% ipython --no-banner

In [1]: import numpy as np

In [2]: np.set_printoptions(precision=2, suppress=True, linewidth=200, floatmode="fixed")

In [3]: A = np.load("dump.npy")

In [4]: A
Out[4]: 
array([[ 1.26, -0.64,  0.63, -0.82, -0.55, -0.26,  1.37, -1.20, -2.16],
       [-0.64,  1.35,  0.99, -0.86,  1.12,  1.12,  1.92,  0.72,  0.44],
       [ 0.63,  0.99, -1.53, -0.62, -0.76,  0.75, -0.62, -0.82, -0.51],
       [-0.82, -0.86, -0.62, -1.19, -0.59,  0.95, -1.41, -0.22,  1.17],
       [-0.55,  1.12, -0.76, -0.59, -0.97, -0.12,  1.07,  0.67,  0.91],
       [-0.26,  1.12,  0.75,  0.95, -0.12, -1.58, -0.52, -0.23,  0.30],
       [ 1.37,  1.92, -0.62, -1.41,  1.07, -0.52,  0.09,  0.00,  0.04],
       [-1.20,  0.72, -0.82, -0.22,  0.67, -0.23,  0.00, -1.37,  0.87],
       [-2.16,  0.44, -0.51,  1.17,  0.91,  0.30,  0.04,  0.87, -2.07]])

In [5]: left, sig, VT = np.linalg.svd(A, full_matrices=False)

In [6]: (sig > 1e-8).sum()
Out[6]: np.int64(9)

In [7]: sig / sig[0]
Out[7]: array([1.00, 1.00, 1.00, 0.75, 0.75, 0.50, 0.50, 0.25, 0.25])

In [8]: round(float(np.sqrt((sig ** 2).sum())), 2), round(float(np.linalg.norm(A)), 2)
Out[8]: (8.71, 8.71)

In [9]: sig
Out[9]: array([4.00, 4.00, 3.99, 3.00, 3.00, 2.00, 1.99, 1.00, 1.00])

In [10]: np.round(left.T @ A @ VT.T, 2) + 0
Out[10]: 
array([[4.00, 0.00, 0.00, 0.00, 0.00, 0.00, 0.00, 0.00, 0.00],
       [0.00, 4.00, 0.00, 0.00, 0.00, 0.00, 0.00, 0.00, 0.00],
       [0.00, 0.00, 3.99, 0.00, 0.00, 0.00, 0.00, 0.00, 0.00],
       [0.00, 0.00, 0.00, 3.00, 0.00, 0.00, 0.00, 0.00, 0.00],
       [0.00, 0.00, 0.00, 0.00, 3.00, 0.00, 0.00, 0.00, 0.00],
       [0.00, 0.00, 0.00, 0.00, 0.00, 2.00, 0.00, 0.00, 0.00],
       [0.00, 0.00, 0.00, 0.00, 0.00, 0.00, 1.99, 0.00, 0.00],
       [0.00, 0.00, 0.00, 0.00, 0.00, 0.00, 0.00, 1.00, 0.00],
       [0.00, 0.00, 0.00, 0.00, 0.00, 0.00, 0.00, 0.00, 1.00]])
